$ python -q
>>> import numpy as np
>>> import numpy.linalg as la
>>> np.set_printoptions(precision=3, suppress=True, linewidth=100, legacy="1.25")
>>> m1 = np.load("run14.npy")
>>> m1
array([[ 5,  0,  5,  0,  5,  0],
       [-5, -3, -5, -3, -5, -3],
       [ 3, -5,  3, -5,  3, -5],
       [ 5,  0,  5,  0,  5,  0],
       [-5, -3, -5, -3, -5, -3],
       [ 3, -5,  3, -5,  3, -5]])
>>> # columns 0 and 2 are equal
>>> Uu, sv, Vh = la.svd(m1)
>>> np.argmax(sv[:-1] / (sv[1:] + 1e-6)) + 1
2
>>> sv.round(3) + 0
array([18.815, 14.283,  0.   ,  0.   ,  0.   ,  0.   ])
>>> M2 = Uu[:, :2] @ np.diag(sv[:2]) @ Vh[:2]
>>> la.matrix_rank(M2)
2
>>> M2.round(3) + 0
array([[ 5.,  0.,  5.,  0.,  5.,  0.],
       [-5., -3., -5., -3., -5., -3.],
       [ 3., -5.,  3., -5.,  3., -5.],
       [ 5.,  0.,  5.,  0.,  5.,  0.],
       [-5., -3., -5., -3., -5., -3.],
       [ 3., -5.,  3., -5.,  3., -5.]])
>>> round(float(la.norm(m1 - M2) / la.norm(m1)), 3)
0.0
>>> round(np.abs(m1 - M2).max(), 3)
0.0
>>> np.round(la.norm(m1 - M2, 2), 3), round(sv[2], 3)
(0.0, 0.0)
>>> np.argsort(-la.norm(m1, axis=0).round(6), kind="stable")[:3]
array([0, 2, 4])
>>> round(float(la.norm(m1, 2) / la.norm(m1)), 3)
0.796
>>> rng = np.random.default_rng(74669)
>>> lab = rng.permutation(6)
>>> lab
array([4, 3, 5, 0, 2, 1])
>>> M2 = m1[lab][:, lab]
>>> round(float(la.det(M2)), 3), round(la.det(m1[lab]), 3)
(0.0, 0.0)
>>> np.diag(M2)
array([-5,  0, -5,  5,  3, -3])
>>> np.round(np.sort(np.abs(la.eigvals(M2))), 3) + 0
array([0., 0., 0., 0., 0., 5.])
>>> M2
array([[-5, -3, -3, -5, -5, -3],
       [ 5,  0,  0,  5,  5,  0],
       [ 3, -5, -5,  3,  3, -5],
       [ 5,  0,  0,  5,  5,  0],
       [ 3, -5, -5,  3,  3, -5],
       [-5, -3, -3, -5, -5, -3]])
>>> np.diff(m1, axis=0)
array([[-10,  -3, -10,  -3, -10,  -3],
       [  8,  -2,   8,  -2,   8,  -2],
       [  2,   5,   2,   5,   2,   5],
       [-10,  -3, -10,  -3, -10,  -3],
       [  8,  -2,   8,  -2,   8,  -2]])
>>> np.count_nonzero(m1)
30
>>> m1.shape
(6, 6)
>>> m1.sum(axis=0)
array([  6, -16,   6, -16,   6, -16])
>>> m1.sum(axis=1)
array([ 15, -24,  -6,  15, -24,  -6])
>>> m1.mean(axis=0)
array([ 1.   , -2.667,  1.   , -2.667,  1.   , -2.667])
>>> W0 = np.loadtxt("arr.csv", delimiter=",")
>>> W0
array([[-2.,  2., -1.,  2.,  1.,  1.],
       [-1.,  0.,  0.,  1.,  2.,  0.],
       [ 2.,  2.,  0.,  0., -2., -1.],
       [ 0.,  0.,  0.,  1.,  1.,  0.],
       [ 1.,  0.,  1.,  2.,  2.,  0.],
       [ 0.,  0.,  0.,  1.,  1.,  0.],
       [ 1.,  2.,  0.,  1., -1., -2.]])
>>> # row 5 repeats row 3
>>> P = W0 @ la.solve(W0.T @ W0, W0.T)
>>> np.allclose(P @ P, P)
True
>>> np.round(P @ W0[:, 2], 3) + 0
array([-1.,  0.,  0.,  0.,  1.,  0.,  0.])
>>> M2 = np.c_[W0[:, :3] @ np.array([[3, 5, 2], [3, 1, 2], [4, 4, 0]]), np.array([1, 2, -1, 1, -3, -1, 3])]
>>> M2
array([[ -4., -12.,   0.,   1.],
       [ -3.,  -5.,  -2.,   2.],
       [ 12.,  12.,   8.,  -1.],
       [  0.,   0.,   0.,   1.],
       [  7.,   9.,   2.,  -3.],
       [  0.,   0.,   0.,  -1.],
       [  9.,   7.,   6.,   3.]])
>>> np.round(la.lstsq(W0, M2[:, 0])[0], 3) + 0
array([3., 3., 4., 0., 0., 0.])
>>> la.matrix_rank(np.c_[W0, M2])
7
>>> M2 = np.array([[2, 1], [2, -1], [3, 2], [0, 0], [1, 3], [-3, 2]])
>>> la.matrix_rank(W0 @ M2)
2
>>> np.einsum("ij->j", W0)
array([ 1.,  6.,  0.,  8.,  4., -2.])
>>> np.einsum("ik,kj->ij", W0, M2)
array([[-5., -1.],
       [ 0.,  5.],
       [ 9., -8.],
       [ 1.,  3.],
       [ 7.,  9.],
       [ 1.,  3.],
       [11., -8.]])
>>> W0 @ M2
array([[-5., -1.],
       [ 0.,  5.],
       [ 9., -8.],
       [ 1.,  3.],
       [ 7.,  9.],
       [ 1.,  3.],
       [11., -8.]])
>>> np.einsum("ij,ij->i", W0, W0)
array([15.,  6., 13.,  2., 10.,  2., 11.])
